% python3 -q
>>> import numpy as np
>>> np.set_printoptions(precision=2, suppress=True, linewidth=200, sign=" ")
>>> F = np.loadtxt("x.csv", delimiter=",")
>>> print(F)
[[-2.8  -0.83  0.59 -0.34]
 [ 0.7  -2.02  1.38  1.59]
 [ 0.42 -2.05 -1.67 -1.35]
 [-0.7   0.07 -1.99  2.13]]
>>> Y = F / np.linalg.norm(F, axis=1, keepdims=True)
>>> gram = Y @ Y.T
>>> print(gram.round(2) + 0)
[[ 1.  0.  0.  0.]
 [ 0.  1.  0.  0.]
 [ 0.  0.  1.  0.]
 [ 0.  0.  0.  1.]]
>>> print((np.abs(gram) > 0.9).astype(int))
[[ 1  0  0  0]
 [ 0  1  0  0]
 [ 0  0  1  0]
 [ 0  0  0  1]]
>>> print(gram[3].round(2) + 0)
[ 0.  0.  0.  1.]
>>> print(np.argwhere(np.triu(np.abs(gram) > 0.95, 1)))
[]
>>> E = np.load("mat.npy")
>>> print(E)
[[ 0  1  0  0  0  1]
 [ 1  0  1  1  1  0]
 [ 0  1  0  1  0  0]
 [ 0  1  1  0  1  0]
 [ 0  1  0  1  0  0]
 [ 1  0  0  0  0  0]]
>>> print(E.sum(axis=0))
[ 2  4  2  3  2  1]
>>> print(np.trace(E @ E @ E) // 6)
2
>>> print(np.argwhere(np.triu(E)))
[[ 0  1]
 [ 0  5]
 [ 1  2]
 [ 1  3]
 [ 1  4]
 [ 2  3]
 [ 3  4]]
>>> L = np.diag(E.sum(axis=1)) - E
>>> print((np.linalg.eigvalsh(L) < 1e-8).sum())
1
>>> print(np.linalg.matrix_rank(L))
5
>>> print(np.round(np.linalg.eigvalsh(L), 2) + 0)
[ 0.    0.49  2.    2.43  4.    5.09]
>>> print(L @ np.ones(6))
[ 0.  0.  0.  0.  0.  0.]
>>> print(np.linalg.lstsq(E[:-1].T, E[-1])[2])
4
>>> print(np.round(E @ np.linalg.pinv(E) @ E, 2) + 0)
[[ 0.  1.  0.  0.  0.  1.]
 [ 1.  0.  1.  1.  1.  0.]
 [ 0.  1.  0.  1.  0.  0.]
 [ 0.  1.  1.  0.  1.  0.]
 [ 0.  1.  0.  1.  0.  0.]
 [ 1.  0.  0.  0.  0.  0.]]
>>> print(np.unique(E.round(6), axis=0).shape)
(5, 6)
>>> print(np.allclose(E[:-1].T @ np.linalg.lstsq(E[:-1].T, E[-1])[0], E[-1]))
False
>>> print(np.abs(np.diag(np.linalg.qr(E)[1])) > 1e-9)
[ True  True  True  True False  True]
>>> ev, vecs = np.linalg.eigh(E)
>>> x0 = np.array([-1, -6, -4, -9, 5, 2])
>>> print(x0 @ E @ x0)
86
>>> print(np.round(np.linalg.eigvalsh(E[1:, 1:]), 2) + 0)
[-1.56 -1.    0.    0.    2.56]
>>> print(round(np.linalg.norm(E, 2) / np.linalg.norm(E), 2))
0.72
>>> print(np.linalg.cond(E) > 100)
True
>>> print([round(float(x), 2) for x in np.linalg.svd(E, compute_uv=False)[:3]])
[2.71, 1.85, 1.35]
